% ipython --no-banner

In [1]: import numpy as np

In [2]: np.set_printoptions(precision=2, suppress=True, linewidth=160)

In [3]: def rd(a):
   ...:     return np.round(a, 2) + 0
   ...: 

In [4]: M = np.loadtxt("block11.csv", delimiter=",")

In [5]: M
Out[5]: 
array([[-2.,  1.,  1.],
       [ 1., -2.,  1.],
       [ 1.,  1., -2.]])

In [6]: left, sig, Vt = np.linalg.svd(M)

In [7]: rd(sig)
Out[7]: array([3., 3., 0.])

In [8]: B = left[:, :2] @ np.diag(sig[:2]) @ Vt[:2]

In [9]: rd(np.linalg.norm(M - B, 2)), rd(sig[2])
Out[9]: (np.float64(0.0), np.float64(0.0))

In [10]: np.linalg.matrix_rank(B)
Out[10]: np.int64(2)

In [11]: np.linalg.matrix_rank(M, rtol=0.05)
Out[11]: np.int64(2)

In [12]: rank = np.linalg.matrix_rank(M)

In [13]: rank
Out[13]: np.int64(2)

In [14]: null = np.linalg.svd(M)[2][rank:].T

In [15]: rd(null @ null.T)
Out[15]: 
array([[0.33, 0.33, 0.33],
       [0.33, 0.33, 0.33],
       [0.33, 0.33, 0.33]])

In [16]: [int(np.linalg.matrix_rank(M[:, :j + 1])) for j in range(3)]
Out[16]: [1, 2, 2]

In [17]: null.shape
Out[17]: (3, 1)

In [18]: [int(np.linalg.matrix_rank(M[:i])) for i in range(1, len(M) + 1)]
Out[18]: [1, 2, 2]

In [19]: np.linalg.matrix_rank(M.T @ M), np.linalg.matrix_rank(M @ M.T)
Out[19]: (np.int64(2), np.int64(2))

In [20]: left, sig, Vt = np.linalg.svd(M)

In [21]: vecs = Vt[:(sig > 1e-8).sum()]

In [22]: rng = np.random.default_rng(5)

In [23]: vec = M[1] + 4 * M[0] + rng.integers(2) * np.eye(3)[2]

In [24]: vec
Out[24]: array([-7.,  2.,  6.])

In [25]: np.allclose(vecs.T @ vecs @ vec, vec)
Out[25]: False

In [26]: rd(vecs.T @ vecs)
Out[26]: 
array([[ 0.67, -0.33, -0.33],
       [-0.33,  0.67, -0.33],
       [-0.33, -0.33,  0.67]])

In [27]: J = np.loadtxt("dump.csv", delimiter=",")

In [28]: J
Out[28]: 
array([[ 0., -4.,  3.,  5.,  1.],
       [ 0.,  0.,  4.,  4.,  4.],
       [ 0.,  0.,  0., -5., -1.],
       [ 0.,  0.,  0.,  0., -3.],
       [ 0.,  0.,  0.,  0.,  0.]])

In [29]: np.linalg.lstsq(J[:-1].T, J[-1])[2]
Out[29]: np.int32(4)

In [30]: np.allclose(J[:-1].T @ np.linalg.lstsq(J[:-1].T, J[-1])[0], J[-1])
Out[30]: True

In [31]: rd(J @ np.linalg.pinv(J) @ J)
Out[31]: 
array([[ 0., -4.,  3.,  5.,  1.],
       [ 0.,  0.,  4.,  4.,  4.],
       [ 0.,  0.,  0., -5., -1.],
       [ 0.,  0.,  0.,  0., -3.],
       [ 0.,  0.,  0.,  0.,  0.]])

In [32]: rd(np.trace(np.linalg.pinv(J) @ J))
Out[32]: np.float64(4.0)

In [33]: [round(float(x), 2) for x in np.linalg.svd(J, compute_uv=False)[:3]]
Out[33]: [10.16, 4.25, 3.08]

In [34]: np.linalg.matrix_rank(J, rtol=0.1)
Out[34]: np.int64(4)

In [35]: W0 = np.load("data.npy")

In [36]: W0
Out[36]: 
array([[-2, -2,  0,  2,  3],
       [ 2,  0,  2,  1,  1],
       [-1,  3,  3,  3, -2],
       [-2, -2,  2,  1,  2],
       [-4, -2, -2,  1,  2]])

In [37]: w1 = np.array([[0, 5, 5], [0, 5, 0], [-1, 1, 4], [1, 0, 4], [3, 4, 3]])

In [38]: beta = np.array([-1, 2, -1])

In [39]: hid = np.maximum(W0 @ w1 + beta, 0)

In [40]: (hid > 0).astype(int)
Out[40]: 
array([[1, 0, 1],
       [1, 1, 1],
       [0, 1, 1],
       [1, 0, 1],
       [1, 0, 0]])

In [41]: cent = np.array([[0, 0, -3], [1, 2, 1], [3, -3, -2]])

In [42]: (hid @ cent).round(6).argmax(axis=1)
Out[42]: array([0, 0, 0, 0, 0])

In [43]: w1 @ cent
Out[43]: 
array([[ 20,  -5,  -5],
       [  5,  10,   5],
       [ 13, -10,  -4],
       [ 12, -12, -11],
       [ 13,  -1, -11]])

In [44]: hid @ cent
Out[44]: 
array([[ 18, -18, -42],
       [ 90, -36, -33],
       [ 43, -22, -17],
       [ 21, -21, -26],
       [  0,   0, -24]])

In [45]: np.linalg.lstsq(W0[:-1].T, W0[-1])[2]
Out[45]: np.int32(4)

In [46]: np.abs(np.diag(np.linalg.qr(W0)[1])) > 1e-9
Out[46]: array([ True,  True,  True,  True, False])

In [47]: rd(np.trace(np.linalg.pinv(W0) @ W0))
Out[47]: np.float64(4.0)

In [48]: np.allclose(W0[:-1].T @ np.linalg.lstsq(W0[:-1].T, W0[-1])[0], W0[-1])
Out[48]: True

In [49]: P = np.triu(np.array([[2, 2, 1, 3, 0],
    ...:     [2, 3, 1, 0, 3],
    ...:     [2, 3, 0, 3, 0],
    ...:     [1, 1, 1, 2, 0],
    ...:     [2, 0, 1, 1, 0]]), 1) + np.eye(5)

In [50]: B = P @ W0 @ np.linalg.inv(P)

In [51]: np.trace(B), np.trace(W0)
Out[51]: (np.float64(4.0), np.int64(4))

In [52]: rd(np.poly(B))
Out[52]: array([   1.,   -4.,    5.,  -32., -222.,    0.])

In [53]: B
Out[53]: 
array([[ -5.,   5.,  13., -14.,  -6.],
       [-11.,  19.,  -9.,  67., -52.],
       [ -7.,  11.,   5.,  12., -29.],
       [ -2.,   2.,   2.,   1.,  -4.],
       [ -4.,   6.,  -4.,  25., -16.]])

In [54]: np.linalg.matrix_rank(B)
Out[54]: np.int64(4)

In [55]: rank = np.linalg.matrix_rank(B)

In [56]: rank
Out[56]: np.int64(4)

In [57]: null = np.linalg.svd(B)[2][rank:].T

In [58]: [int(np.linalg.matrix_rank(np.delete(B, i, axis=0))) for i in range(5)]
Out[58]: [4, 4, 4, 4, 4]

In [59]: [int(np.linalg.matrix_rank(B[:, :j + 1])) for j in range(5)]
Out[59]: [1, 2, 3, 4, 4]

In [60]: np.linalg.matrix_rank(B.T @ B), np.linalg.matrix_rank(B @ B.T)
Out[60]: (np.int64(4), np.int64(4))

In [61]: rd(null[:, 0] / null[np.abs(null[:, 0]).round(6).argmax(), 0])
Out[61]: array([-0.01,  1.  , -0.45, -0.16,  0.23])

In [62]: rd(null @ null.T)
Out[62]: 
array([[ 0.  ,  0.  ,  0.  ,  0.  ,  0.  ],
       [ 0.  ,  0.78, -0.35, -0.13,  0.18],
       [ 0.  , -0.35,  0.16,  0.06, -0.08],
       [ 0.  , -0.13,  0.06,  0.02, -0.03],
       [ 0.  ,  0.18, -0.08, -0.03,  0.04]])
